In [1]: import numpy as np

In [2]: import numpy.linalg as la

In [3]: np.set_printoptions(precision=1, suppress=True, linewidth=100)

In [4]: arr = np.load("run18.npy")

In [5]: arr
Out[5]: 
array([[0, 0, 2, 1, 1, 2, 0, 0],
       [1, 2, 0, 0, 0, 1, 1, 0],
       [2, 2, 1, 0, 0, 0, 1, 0],
       [2, 0, 2, 2, 2, 1, 1, 1],
       [2, 1, 1, 1, 0, 1, 2, 1],
       [1, 2, 2, 1, 0, 1, 1, 1],
       [1, 2, 2, 2, 1, 1, 2, 1],
       [0, 2, 0, 2, 2, 1, 1, 0]])

In [6]: np.allclose(arr @ arr.T, arr.T @ arr)
Out[6]: False

In [7]: (arr - arr.T) / 2
Out[7]: 
array([[ 0. , -0.5,  0. , -0.5, -0.5,  0.5, -0.5,  0. ],
       [ 0.5,  0. , -1. ,  0. , -0.5, -0.5, -0.5, -1. ],
       [ 0. ,  1. ,  0. , -1. , -0.5, -1. , -0.5,  0. ],
       [ 0.5,  0. ,  1. ,  0. ,  0.5,  0. , -0.5, -0.5],
       [ 0.5,  0.5,  0.5, -0.5,  0. ,  0.5,  0.5, -0.5],
       [-0.5,  0.5,  1. ,  0. , -0.5,  0. ,  0. ,  0. ],
       [ 0.5,  0.5,  0.5,  0.5, -0.5,  0. ,  0. ,  0. ],
       [ 0. ,  1. ,  0. ,  0.5,  0.5,  0. ,  0. ,  0. ]])

In [8]: np.sort(np.abs(la.eigvals(arr)))
Out[8]: array([0.3, 0.6, 1.5, 1.5, 1.8, 1.8, 2.4, 8. ])

In [9]: F = np.load("w.npy")

In [10]: F
Out[10]: 
array([[-0.1,  0.1,  0.6, -0.8],
       [ 0.7, -0.3, -0.4, -0.5],
       [-0.6, -0.7, -0.3, -0.3],
       [ 0.3, -0.7,  0.6,  0.3]])

In [11]: (F - F.T) / 2
Out[11]: 
array([[ 0. , -0.3,  0.6, -0.5],
       [ 0.3,  0. ,  0.1,  0.1],
       [-0.6, -0.1,  0. , -0.4],
       [ 0.5, -0.1,  0.4,  0. ]])

In [12]: np.round(la.det(F), 1)
Out[12]: np.float64(-1.0)

In [13]: np.allclose(F, F.T)
Out[13]: False

In [14]: np.sort(np.abs(la.eigvals(F)))
Out[14]: array([1., 1., 1., 1.])

In [15]: round(np.trace(F), 1)
Out[15]: np.float64(-0.3)

In [16]: np.round(np.abs(la.eigvals(F)).max(), 1)
Out[16]: np.float64(1.0)

In [17]: np.round(F[:, 3] @ F[:, 2], 1)
Out[17]: np.float64(-0.0)

In [18]: la.pinv(F)
Out[18]: 
array([[-0.1,  0.7, -0.6,  0.3],
       [ 0.1, -0.3, -0.7, -0.7],
       [ 0.6, -0.4, -0.3,  0.6],
       [-0.8, -0.5, -0.3,  0.3]])

In [19]: M2 = np.array([[1, -2], [0, -1], [3, 0], [2, 1]])

In [20]: np.einsum("ik,kj->ij", F, M2)
Out[20]: 
array([[ 0.4, -0.8],
       [-1.5, -1.7],
       [-2.1,  1.6],
       [ 2.7,  0.5]])

In [21]: la.matrix_rank(F @ M2)
Out[21]: np.int64(2)

In [22]: np.einsum("ij->j", F)
Out[22]: array([ 0.3, -1.5,  0.5, -1.2])

In [23]: F @ M2
Out[23]: 
array([[ 0.4, -0.8],
       [-1.5, -1.7],
       [-2.1,  1.6],
       [ 2.7,  0.5]])

In [24]: np.einsum("ik,kj->ji", F, M2)
Out[24]: 
array([[ 0.4, -1.5, -2.1,  2.7],
       [-0.8, -1.7,  1.6,  0.5]])

In [25]: proj = np.triu(np.array([[3, 2, 3, 1], [2, 0, 1, 0], [3, 0, 3, 0], [2, 3, 3, 1]]), 1) + np.eye(4)

In [26]: M2 = proj @ F @ la.inv(proj)

In [27]: proj @ F - F @ proj
Out[27]: 
array([[-0.1, -3.1, -1.1, -1.5],
       [-0.6, -2.1, -2.2, -1.1],
       [ 0. ,  1.2,  2.5,  0.6],
       [ 0. , -0.6, -0.2, -0.3]])

In [28]: np.round(np.poly(M2), 1) + 0
Out[28]: array([ 1. ,  0.3,  0. , -0.3, -1. ])

In [29]: data = np.load("layer14.npy")

In [30]: data
Out[30]: 
array([[ 0.8,  0.2, -0.1, -0.3,  0.1],
       [ 0.2,  0.8, -0.3,  0.5,  0.7],
       [-0.1, -0.3,  0.2, -0.2, -0.3],
       [-0.3,  0.5, -0.2,  0.6,  0.5],
       [ 0.1,  0.7, -0.3,  0.5,  0.6]])

In [31]: ev, evecs = la.eigh(data)

In [32]: x0 = np.array([9, 4, 8, 6, 1])

In [33]: (np.sign(evecs[:, -1].round(6)) == np.sign(evecs[0, -1].round(6))).astype(int)
Out[33]: array([1, 1, 0, 1, 1])

In [34]: round(x0 @ data @ x0 / (x0 @ x0), 1), np.round(ev[0], 1), ev[-1]
Out[34]: (np.float64(0.3), np.float64(-0.0), np.float64(2.0))

In [35]: round(x0 @ data @ x0, 1)
Out[35]: np.float64(65.3)

In [36]: evecs * np.maximum(ev, 0) @ evecs.T
Out[36]: 
array([[ 0.8,  0.2, -0.1, -0.3,  0.1],
       [ 0.2,  0.8, -0.3,  0.5,  0.7],
       [-0.1, -0.3,  0.2, -0.2, -0.3],
       [-0.3,  0.5, -0.2,  0.6,  0.5],
       [ 0.1,  0.7, -0.3,  0.5,  0.6]])

In [37]: x0 = np.array([1, 2, 2, 3, 3])

In [38]: data @ np.ones(5)
Out[38]: array([ 0.6,  1.9, -0.8,  1.2,  1.6])

In [39]: data @ np.eye(5)[2]
Out[39]: array([-0.1, -0.3,  0.2, -0.2, -0.3])

In [40]: (data * x0).sum(axis=1)
Out[40]: array([ 0.3,  4.8, -2. ,  3.9,  4.4])

In [41]: np.einsum("ij,j->i", data, x0)
Out[41]: array([ 0.3,  4.8, -2. ,  3.9,  4.4])

In [42]: np.sign((data @ x0).round(6))
Out[42]: array([ 1.,  1., -1.,  1.,  1.])

In [43]: data @ (2 * x0)
Out[43]: array([ 0.5,  9.6, -4. ,  7.8,  8.7])

In [44]: ev, evecs = la.eigh(data)

In [45]: evecs @ np.diag(ev) @ evecs.T
Out[45]: 
array([[ 0.8,  0.2, -0.1, -0.3,  0.1],
       [ 0.2,  0.8, -0.3,  0.5,  0.7],
       [-0.1, -0.3,  0.2, -0.2, -0.3],
       [-0.3,  0.5, -0.2,  0.6,  0.5],
       [ 0.1,  0.7, -0.3,  0.5,  0.6]])

In [46]: np.abs(evecs[:, -1]).round(6).argmax()
Out[46]: np.int64(1)

In [47]: ev.round(1) + 0
Out[47]: array([0., 0., 0., 1., 2.])

In [48]: W0 = np.load("data.npy")

In [49]: W0
Out[49]: 
array([[0.3, 0.3, 0.3],
       [0. , 1. , 0. ],
       [0.3, 0.3, 0.3]])

In [50]: rng = np.random.default_rng(95)

In [51]: z = rng.permutation(3)

In [52]: z
Out[52]: array([1, 2, 0])

In [53]: M2 = W0[z][:, z]

In [54]: np.allclose(M2, W0)
Out[54]: False

In [55]: np.sort(np.abs(la.eigvals(M2)))
Out[55]: array([0. , 0.7, 1. ])

In [56]: rank = la.matrix_rank(W0)

In [57]: rank
Out[57]: np.int64(2)

In [58]: ns = la.svd(W0)[2][rank:].T

In [59]: np.round(W0 @ ns, 1) + 0
Out[59]: 
array([[0.],
       [0.],
       [0.]])

In [60]: [int(la.matrix_rank(W0[:i])) for i in range(1, len(W0) + 1)]
Out[60]: [1, 2, 2]

In [61]: np.round(ns[:, 0] / ns[np.abs(ns[:, 0]).round(6).argmax(), 0], 1) + 0
Out[61]: array([ 1.,  0., -1.])

In [62]: [int(la.matrix_rank(np.delete(W0, i, axis=0))) for i in range(3)]
Out[62]: [2, 1, 2]

In [63]: la.matrix_power(W0, 2)
Out[63]: 
array([[0.2, 0.6, 0.2],
       [0. , 1. , 0. ],
       [0.2, 0.6, 0.2]])

In [64]: np.allclose(W0, W0.T)
Out[64]: False

In [65]: (W0 + W0.T) / 2
Out[65]: 
array([[0.3, 0.2, 0.3],
       [0.2, 1. , 0.2],
       [0.3, 0.2, 0.3]])

In [66]: np.allclose(W0 @ W0.T, W0.T @ W0)
Out[66]: False

In [67]: np.sort(np.abs(la.eigvals(W0)))
Out[67]: array([0. , 0.7, 1. ])

In [68]: la.matrix_rank(W0, rtol=0.1)
Out[68]: np.int64(2)

In [69]: round(la.norm(W0, 2) / la.norm(W0), 1)
Out[69]: np.float64(0.9)

In [70]: la.cond(W0) > 100
Out[70]: np.True_

In [71]: np.argsort(-la.norm(W0, axis=0).round(6), kind="stable")[:3]
Out[71]: array([1, 0, 2])

In [72]: M2 = np.array([[-0.5, -0.9],
    ...:     [-1.1, -1.4],
    ...:     [0.4, 0.1],
    ...:     [-0.6, 1.2],
    ...:     [1.7, 0.9],
    ...:     [-1.1, -0.5],
    ...:     [0.2, -0.2]])

In [73]: Z = np.array([[-0.5, -0.6, 0.3, 0.0, 0.0, 0.8, 0.4],
    ...:     [0.4, 0.9, 0.6, 0.1, -1.7, -1.5, 1.2]])

In [74]: X = M2 @ Z

In [75]: X.round(1) + 0
Out[75]: 
array([[-0.1, -0.5, -0.7, -0.1,  1.5,  1. , -1.3],
       [ 0. , -0.6, -1.2, -0.1,  2.4,  1.2, -2.1],
       [-0.2, -0.2,  0.2,  0. , -0.2,  0.2,  0.3],
       [ 0.8,  1.4,  0.5,  0.1, -2. , -2.3,  1.2],
       [-0.5, -0.2,  1. ,  0.1, -1.5,  0. ,  1.8],
       [ 0.4,  0.2, -0.6,  0. ,  0.8, -0.1, -1. ],
       [-0.2, -0.3, -0.1,  0. ,  0.3,  0.5, -0.2]])

In [76]: np.round(X @ la.pinv(X) @ X, 1) + 0
Out[76]: 
array([[-0.1, -0.5, -0.7, -0.1,  1.5,  1. , -1.3],
       [ 0. , -0.6, -1.2, -0.1,  2.4,  1.2, -2.1],
       [-0.2, -0.2,  0.2,  0. , -0.2,  0.2,  0.3],
       [ 0.8,  1.4,  0.5,  0.1, -2. , -2.3,  1.2],
       [-0.5, -0.2,  1. ,  0.1, -1.5,  0. ,  1.8],
       [ 0.4,  0.2, -0.6,  0. ,  0.9, -0.1, -1. ],
       [-0.2, -0.3, -0.1,  0. ,  0.3,  0.5, -0.2]])

In [77]: np.unique(X.round(6), axis=0).shape
Out[77]: (7, 7)

In [78]: la.lstsq(X[:-1].T, X[-1])[2]
Out[78]: np.int32(2)

In [79]: np.allclose(X[:-1].T @ la.lstsq(X[:-1].T, X[-1])[0], X[-1])
Out[79]: True

In [80]: m1 = np.load("arr.npy")

In [81]: m1
Out[81]: 
array([[-20,   0,   4,  -2,   2,  -5,  -2],
       [  4,  -1,   5,   1,   4,   1,  -3],
       [ 20,  -5,   0,  -4,   2,   5,  -3],
       [ 16,  -1,  -5,  -5,   5,   4,   2],
       [ 20,  -2,   1,   1,   5,   5,   5],
       [  0,  -1,  -5,   4,  -2,   0,  -1]])

In [82]: M2 = m1 + rng.integers(-2, 3, (6, 1)) @ rng.integers(-2, 3, (1, 7))

In [83]: M2
Out[83]: 
array([[-20,   2,   6,  -3,   1,  -4,  -3],
       [  4,  -1,   5,   1,   4,   1,  -3],
       [ 20,  -3,   2,  -5,   1,   6,  -4],
       [ 16,  -1,  -5,  -5,   5,   4,   2],
       [ 20,  -2,   1,   1,   5,   5,   5],
       [  0,   1,  -3,   3,  -3,   1,  -2]])

In [84]: np.abs(M2 - m1).sum(axis=1)
Out[84]: array([8, 0, 8, 0, 0, 8])

In [85]: la.matrix_rank(M2 - m1, tol=1e-8)
Out[85]: np.int64(1)

In [86]: M2 - m1
Out[86]: 
array([[ 0,  2,  2, -1, -1,  1, -1],
       [ 0,  0,  0,  0,  0,  0,  0],
       [ 0,  2,  2, -1, -1,  1, -1],
       [ 0,  0,  0,  0,  0,  0,  0],
       [ 0,  0,  0,  0,  0,  0,  0],
       [ 0,  2,  2, -1, -1,  1, -1]])
